>>> import numpy as np
>>> import numpy.linalg as la
>>> np.set_printoptions(suppress=True, linewidth=160)
>>> rd = lambda a: np.round(a, 3) + 0
>>> M = np.load("layer2.npy")
>>> M
array([[ 9.395,  1.198, -0.712, -3.261],
       [ 9.097,  1.391,  1.419, -5.019],
       [ 8.981,  0.816, -0.082, -3.305],
       [ 3.606, -1.997, -1.418, -2.661],
       [ 2.59 , -3.267, -0.853, -4.122],
       [ 9.223,  2.839,  0.442, -5.055],
       [ 3.709, -2.363, -0.339, -2.849],
       [ 5.254, -4.071, -2.027, -1.215],
       [10.723,  1.939, -0.455, -5.17 ],
       [ 4.18 , -3.258, -4.79 , -2.573],
       [10.113,  0.099,  0.033, -3.004],
       [ 9.327,  2.127,  0.516, -3.237],
       [ 4.03 , -3.47 , -0.685, -2.32 ],
       [ 8.431,  3.335,  0.163, -4.099],
       [10.843,  1.081,  1.045, -3.694],
       [ 8.391, -0.777,  0.097, -5.676],
       [10.611, -1.573, -1.155, -2.489],
       [ 4.823, -2.799, -0.115, -2.452],
       [ 8.966,  0.306,  1.066, -4.747],
       [ 9.527,  1.89 , -0.37 , -1.992],
       [ 5.943, -2.523, -1.906, -2.541],
       [ 4.677, -2.48 , -0.632, -2.738]])
>>> lab = M[:, 3] > np.median(M[:, 3])
>>> f = M[lab].mean(axis=0) - M[~lab].mean(axis=0)
>>> np.argsort(-np.abs(f).round(6), kind="stable")
array([1, 0, 3, 2])
>>> ((M - M.mean(axis=0)) @ f > 0).astype(int)
array([0, 0, 0, 1, 1, 0, 1, 1, 0, 1, 0, 0, 1, 0, 0, 0, 0, 1, 0, 0, 1, 1])
>>> rd(f)
array([-2.681, -3.048, -1.459,  1.868])
>>> rd((((M - M.mean(axis=0)) @ f > 0) == lab).mean())
np.float64(0.818)
>>> lab.astype(int)
array([0, 0, 0, 1, 0, 0, 1, 1, 0, 1, 1, 0, 1, 0, 0, 0, 1, 1, 0, 1, 1, 1])
>>> rng = np.random.default_rng(38362)
>>> E = np.eye(3, dtype=int)[rng.permutation(3)]
>>> E
array([[1, 0, 0],
       [0, 1, 0],
       [0, 0, 1]])
>>> out = E / np.sqrt((E ** 2).mean(axis=1, keepdims=True))
>>> la.matrix_rank(E - E.mean(axis=1, keepdims=True))
np.int64(2)
>>> rd(E - E.mean(axis=1, keepdims=True))
array([[ 0.667, -0.333, -0.333],
       [-0.333,  0.667, -0.333],
       [-0.333, -0.333,  0.667]])
>>> rd(la.norm(out, axis=1))
array([1.732, 1.732, 1.732])
>>> rd(out[0])
array([1.732, 0.   , 0.   ])
>>> cen = M - M.mean(axis=0)
>>> Uu, sig, Vt = la.svd(cen, full_matrices=False)
>>> rd((sig ** 2).sum() ** 2 / (sig ** 4).sum())
np.float64(1.538)
>>> la.matrix_rank(cen)
np.int64(4)
>>> np.abs(Vt[0]).argmax()
np.int64(0)
>>> rd(Vt[0] * np.sign(Vt[0, np.abs(Vt[0]).argmax()]))
array([ 0.734,  0.608,  0.241, -0.183])
>>> rd(cen.mean(axis=0))
array([0., 0., 0., 0.])
>>> L = la.cholesky(E)
>>> L @ L.T
array([[1., 0., 0.],
       [0., 1., 0.],
       [0., 0., 1.]])
>>> np.prod(np.diag(L)) ** 2, rd(la.det(E))
(np.float64(1.0), np.float64(1.0))
>>> data = np.array([[3, 3, 1], [0, 2, 0], [0, 0, 0]])
>>> data[-1] = data[0] + -3 * data[1]
>>> data
array([[ 3,  3,  1],
       [ 0,  2,  0],
       [ 3, -3,  1]])
>>> G = data.T @ data
>>> np.allclose(G, G.T)
True
>>> G
array([[18,  0,  6],
       [ 0, 22,  0],
       [ 6,  0,  2]])
>>> np.diag(G)
array([18, 22,  2])
>>> rd(la.svd(data, compute_uv=False) ** 2)
array([22., 20.,  0.])
>>> J = np.array([[0, 0, 0, 0, 1],
...     [0, 0, 0, 0, 1],
...     [0, 0, 0, 0, 1],
...     [0, 0, 0, 0, 1],
...     [1, 1, 1, 1, 0]])
>>> out = np.c_[M[:, :3] @ np.array([[-2, -1, 2], [-1, -1, -2], [1, 0, 1]]), np.array([3, 1, 1, 1, 1, 3, 2, 3, 1, 0, 0, 0, 1, 3, 3, 0, 3, 2, 1, 0, 2, 2])]
>>> rd(out)
array([[-20.7  , -10.593,  15.682,   3.   ],
       [-18.166, -10.488,  16.831,   1.   ],
       [-18.86 ,  -9.797,  16.248,   1.   ],
       [ -6.633,  -1.609,   9.788,   1.   ],
       [ -2.766,   0.677,  10.861,   1.   ],
       [-20.843, -12.062,  13.21 ,   3.   ],
       [ -5.394,  -1.346,  11.805,   2.   ],
       [ -8.464,  -1.183,  16.623,   3.   ],
       [-23.84 , -12.662,  17.113,   1.   ],
       [ -9.892,  -0.922,  10.086,   0.   ],
       [-20.292, -10.212,  20.061,   0.   ],
       [-20.265, -11.454,  14.916,   0.   ],
       [ -5.275,  -0.56 ,  14.315,   1.   ],
       [-20.034, -11.766,  10.355,   3.   ],
       [-21.722, -11.924,  20.569,   3.   ],
       [-15.908,  -7.614,  18.433,   0.   ],
       [-20.804,  -9.038,  23.213,   3.   ],
       [ -6.962,  -2.024,  15.129,   2.   ],
       [-17.172,  -9.272,  18.386,   1.   ],
       [-21.314, -11.417,  14.904,   0.   ],
       [-11.269,  -3.42 ,  15.026,   2.   ],
       [ -7.506,  -2.197,  13.682,   2.   ]])
>>> rd(la.norm(la.qr(M)[0].T @ out, axis=0) ** 2 / ((out ** 2).sum(axis=0) + 1e-12))
array([1.   , 1.   , 1.   , 0.632])
>>> rd(la.lstsq(M, out[:, 0])[0])
array([-2., -1.,  1.,  0.])
>>> rd(la.norm(out - M @ la.lstsq(M, out)[0], axis=0))
array([0.   , 0.   , 0.   , 5.323])
>>> Q, V = la.qr(out[:, :3])[0], la.qr(out[:, 3:])[0]
>>> sig = la.svd(Q.T @ V, compute_uv=False)
>>> (sig > 0.9).sum()
np.int64(0)
>>> rd(la.norm(Q @ Q.T - V @ V.T, 2))
np.float64(1.0)
>>> rd(sig)
array([0.795])
>>> m1 = np.load("x.npy")
>>> m1
array([[ 1, -1,  1, -1],
       [ 1,  0,  0,  0],
       [ 1,  1,  1,  1],
       [ 1,  2,  4,  8]])
>>> lab = rng.permutation(4)
>>> lab
array([0, 2, 3, 1])
>>> out = m1[lab][:, lab]
>>> out
array([[ 1,  1, -1, -1],
       [ 1,  1,  1,  1],
       [ 1,  4,  8,  2],
       [ 1,  0,  0,  0]])
>>> np.diag(out)
array([1, 1, 8, 0])
>>> rd(np.sort(np.abs(la.eigvals(out))))
array([0.849, 0.849, 2.   , 8.327])
>>> x = np.array([0, -2, -1, -1])
>>> rhs = m1 @ x
>>> rhs
array([  2,   0,  -4, -16])
>>> rd(la.solve(m1.T, m1[0]))
array([1., 0., 0., 0.])
>>> rd(la.solve(m1, m1[:, 2]))
array([0., 0., 1., 0.])
>>> rd(la.solve(m1, rhs))
array([ 0., -2., -1., -1.])
>>> rd(la.solve(m1, 3 * rhs))
array([ 0., -6., -3., -3.])
>>> rd(la.solve(m1, rhs + m1[:, 3]))
array([ 0., -2., -1.,  0.])
>>> K = np.load("arr.npy")
>>> rd(K)
array([[ 0.022,  0.067,  0.067, -0.111, -0.022],
       [ 0.067,  0.2  ,  0.2  , -0.333, -0.067],
       [ 0.067,  0.2  ,  0.2  , -0.333, -0.067],
       [-0.111, -0.333, -0.333,  0.556,  0.111],
       [-0.022, -0.067, -0.067,  0.111,  0.022]])
>>> rd(np.trace(la.pinv(K) @ K))
np.float64(1.0)
>>> rd(K @ la.pinv(K) @ K)
array([[ 0.022,  0.067,  0.067, -0.111, -0.022],
       [ 0.067,  0.2  ,  0.2  , -0.333, -0.067],
       [ 0.067,  0.2  ,  0.2  , -0.333, -0.067],
       [-0.111, -0.333, -0.333,  0.556,  0.111],
       [-0.022, -0.067, -0.067,  0.111,  0.022]])
>>> np.unique(K.round(6), axis=0).shape
(4, 5)
>>> np.allclose(K[:-1].T @ la.lstsq(K[:-1].T, K[-1])[0], K[-1])
True
>>> la.lstsq(K[:-1].T, K[-1])[2]
np.int32(1)
>>> Uu, sig, Vt = la.svd(K)
>>> np.argmax(sig[:-1] / (sig[1:] + 1e-6)) + 1
np.int64(1)
>>> rd(sig)
array([1., 0., 0., 0., 0.])
>>> out = Uu[:, :1] @ np.diag(sig[:1]) @ Vt[:1]
>>> rd(la.norm(K - out) / la.norm(K))
np.float64(0.0)
>>> la.matrix_rank(K, rtol=0.05)
np.int64(1)
>>> la.matrix_rank(out)
np.int64(1)
>>> rd(np.abs(K - out).max())
np.float64(0.0)
>>> Uu, sig, Vt = la.svd(K)
>>> V = Vt[:(sig > 1e-8).sum()]
>>> x = K[3] + 4 * K[0] + rng.integers(2) * np.eye(5)[3]
>>> rd(x)
array([-0.022, -0.067, -0.067,  0.111,  0.022])
>>> rd(np.diag(V.T @ V))
array([0.022, 0.2  , 0.2  , 0.556, 0.022])
>>> la.matrix_rank(np.vstack([K, x]))
np.int64(1)
>>> rank = la.matrix_rank(K)
>>> rank
np.int64(1)
>>> null = la.svd(K)[2][rank:].T
>>> null.shape
(5, 4)
>>> [int(la.matrix_rank(K[:i])) for i in range(1, len(K) + 1)]
[1, 1, 1, 1, 1]
>>> la.matrix_rank(K.T @ K), la.matrix_rank(K @ K.T)
(np.int64(1), np.int64(1))
>>> rd(null @ null.T)
array([[ 0.978, -0.067, -0.067,  0.111,  0.022],
       [-0.067,  0.8  , -0.2  ,  0.333,  0.067],
       [-0.067, -0.2  ,  0.8  ,  0.333,  0.067],
       [ 0.111,  0.333,  0.333,  0.444, -0.111],
       [ 0.022,  0.067,  0.067, -0.111,  0.978]])
>>> arr = rng.normal(size=(28, 5)) + 20 * np.array([0, 2, 3, 3, 1])
>>> rd(arr)
array([[ 0.211, 38.738, 58.235, 57.998, 19.37 ],
       [-0.587, 40.478, 60.928, 60.012, 20.177],
       [-0.897, 40.698, 59.403, 58.469, 19.693],
       [-0.399, 40.47 , 60.091, 60.306, 20.006],
       [ 0.966, 39.43 , 62.728, 60.224, 20.724],
       [ 0.853, 40.218, 60.368, 59.59 , 20.072],
       [ 0.534, 39.101, 60.925, 59.554, 19.585],
       [ 1.197, 37.853, 59.081, 62.223, 20.799],
       [ 1.762, 41.516, 61.329, 58.77 , 20.382],
       [-0.43 , 39.887, 58.775, 59.852, 20.205],
       [-0.348, 38.3  , 60.173, 60.47 , 21.673],
       [-1.18 , 40.024, 60.72 , 59.663, 19.236],
       [ 0.026, 40.194, 60.831, 60.573, 21.2  ],
       [ 1.754, 39.841, 59.073, 60.045, 19.668],
       [ 0.378, 38.456, 59.025, 60.174, 20.826],
       [-0.362, 39.761, 60.073, 60.894, 21.057],
       [ 0.221, 39.738, 58.969, 59.811, 19.361],
       [ 0.2  , 38.834, 61.866, 60.269, 19.131],
       [ 0.257, 41.09 , 60.17 , 61.361, 20.258],
       [-1.615, 40.948, 60.424, 59.428, 20.315],
       [ 0.216, 38.945, 60.847, 59.539, 19.241],
       [ 1.757, 39.33 , 59.826, 60.682, 20.631],
       [ 0.714, 41.213, 59.564, 60.471, 21.525],
       [ 0.281, 39.106, 59.207, 60.596, 19.915],
       [ 1.036, 39.68 , 60.692, 58.215, 20.38 ],
       [-0.865, 38.919, 60.419, 60.618, 20.38 ],
       [ 0.424, 40.38 , 60.16 , 60.636, 20.054],
       [-0.91 , 40.203, 59.   , 61.595, 18.487]])
>>> P = arr @ la.solve(arr.T @ arr, arr.T)
>>> rd(la.eigvalsh(P))
array([0., 0., 0., 0., 0., 0., 0., 0., 0., 0., 0., 0., 0., 0., 0., 0., 0., 0., 0., 0., 0., 0., 0., 1., 1., 1., 1., 1.])
>>> cen = arr - arr.mean(axis=0)
>>> V = la.svd(cen)[2][:1]
>>> out = cen - cen @ V.T @ V
>>> rd(out.std(axis=0))
array([0.866, 0.694, 0.746, 0.733, 0.733])
>>> rd(la.norm(out) / la.norm(cen))
np.float64(0.845)
>>> la.norm(out, axis=1).round(6).argmax()
np.int64(0)
>>> rd((cen @ V.T).std(axis=0))
array([1.07])
>>> X = np.load("m.npy")
>>> X
array([[-2.233,  0.081,  1.252],
       [-0.773,  0.033,  0.355],
       [-0.171, -0.072,  0.034],
       [-6.194, -0.012,  3.783],
       [ 0.16 , -0.008, -0.057],
       [-1.236, -0.067,  0.668],
       [ 0.15 , -0.049, -0.073],
       [-0.364, -0.01 ,  0.277],
       [-1.786, -0.01 ,  1.094],
       [-5.311,  0.052,  3.132],
       [11.269,  0.056, -6.848]])
>>> Uu, sig, Vt = la.svd(X, full_matrices=False)
>>> rd(sig / sig[0])
array([1.   , 0.012, 0.009])
>>> np.allclose(Uu * sig @ Vt, X)
True
>>> (sig > 1e-8).sum()
np.int64(3)
>>> Uu.shape, sig.shape, Vt.shape
((11, 3), (3,), (3, 3))
